$ python3 -q
>>> import numpy as np
>>> import numpy.linalg as la
>>> np.set_printoptions(precision=3, suppress=True, linewidth=140, floatmode="fixed")
>>> f = np.array([4, 1, -2])
>>> g = np.array([3, 5, 5, 0, 2, 0])
>>> feats = np.outer(f, g)
>>> feats
array([[ 12,  20,  20,   0,   8,   0],
       [  3,   5,   5,   0,   2,   0],
       [ -6, -10, -10,   0,  -4,   0]])
>>> la.norm(feats, axis=1).argmax()
np.int64(0)
>>> la.norm(feats, axis=1)
array([31.749,  7.937, 15.875])
>>> round(la.norm(feats[2], 1), 3), round(la.norm(feats[2], np.inf), 3)
(np.float64(30.0), np.float64(10.0))
>>> np.round(la.norm(feats[2] - feats[1]), 3)
np.float64(23.812)
>>> np.round(la.norm(feats, "nuc"), 3)
np.float64(36.373)
>>> data = np.load("case8.npy")
>>> data
array([[ 4, -2,  2,  0, -2],
       [-2,  3,  1, -3, -3],
       [-3, -2, -1, -2,  3],
       [ 3, -1,  0,  7, -2],
       [-2,  2,  1,  0,  4]])
>>> A2 = la.inv(data)
>>> la.det(data) * A2
array([[ -10.000, -290.000, -370.000, -230.000,  -60.000],
       [-170.000,  -70.000, -350.000, -130.000,   60.000],
       [ 376.000,  320.000,  304.000,  224.000,  312.000],
       [ -24.000,   60.000,   84.000,  204.000,   72.000],
       [ -14.000, -190.000,  -86.000, -106.000,  132.000]])
>>> np.allclose(A2, data.T)
False
>>> def softmax(z):
...     e = np.exp(z - z.max(axis=-1, keepdims=True))
...     return e / e.sum(axis=-1, keepdims=True)
... 
>>> softmax(data).sum(axis=1)
array([1.000, 1.000, 1.000, 1.000, 1.000])
>>> S = data @ data.T / np.sqrt(5)
>>> np.round(softmax(S + np.triu(np.full(S.shape, -np.inf), 1)), 3) + 0
array([[1.000, 0.000, 0.000, 0.000, 0.000],
       [0.000, 1.000, 0.000, 0.000, 0.000],
       [0.000, 0.000, 1.000, 0.000, 0.000],
       [0.000, 0.000, 0.000, 1.000, 0.000],
       [0.000, 0.000, 0.005, 0.000, 0.995]])
>>> np.round(softmax(S), 3) + 0
array([[0.989, 0.000, 0.000, 0.011, 0.000],
       [0.000, 1.000, 0.000, 0.000, 0.000],
       [0.000, 0.000, 0.998, 0.000, 0.002],
       [0.000, 0.000, 0.000, 1.000, 0.000],
       [0.000, 0.000, 0.005, 0.000, 0.995]])
>>> f = np.array([4, -2, -1, 4, 4])
>>> A2 = data + np.outer(f, np.eye(5)[0])
>>> la.matrix_rank(la.inv(A2) - la.inv(data), tol=1e-8)
np.int64(1)
>>> Q, Rm = la.qr(data)
>>> np.allclose(Rm.T @ Rm, data.T @ data)
True
>>> round(float(abs(Rm[0, 0])), 3), round(la.norm(data[:, 0]), 3)
(6.481, np.float64(6.481))
>>> np.round(Q.T @ Q, 3) + 0
array([[1.000, 0.000, 0.000, 0.000, 0.000],
       [0.000, 1.000, 0.000, 0.000, 0.000],
       [0.000, 0.000, 1.000, 0.000, 0.000],
       [0.000, 0.000, 0.000, 1.000, 0.000],
       [0.000, 0.000, 0.000, 0.000, 1.000]])
>>> Q.shape, Rm.shape
((5, 5), (5, 5))
>>> np.round(Q @ Rm, 3) + 0
array([[ 4.000, -2.000,  2.000,  0.000, -2.000],
       [-2.000,  3.000,  1.000, -3.000, -3.000],
       [-3.000, -2.000, -1.000, -2.000,  3.000],
       [ 3.000, -1.000,  0.000,  7.000, -2.000],
       [-2.000,  2.000,  1.000,  0.000,  4.000]])
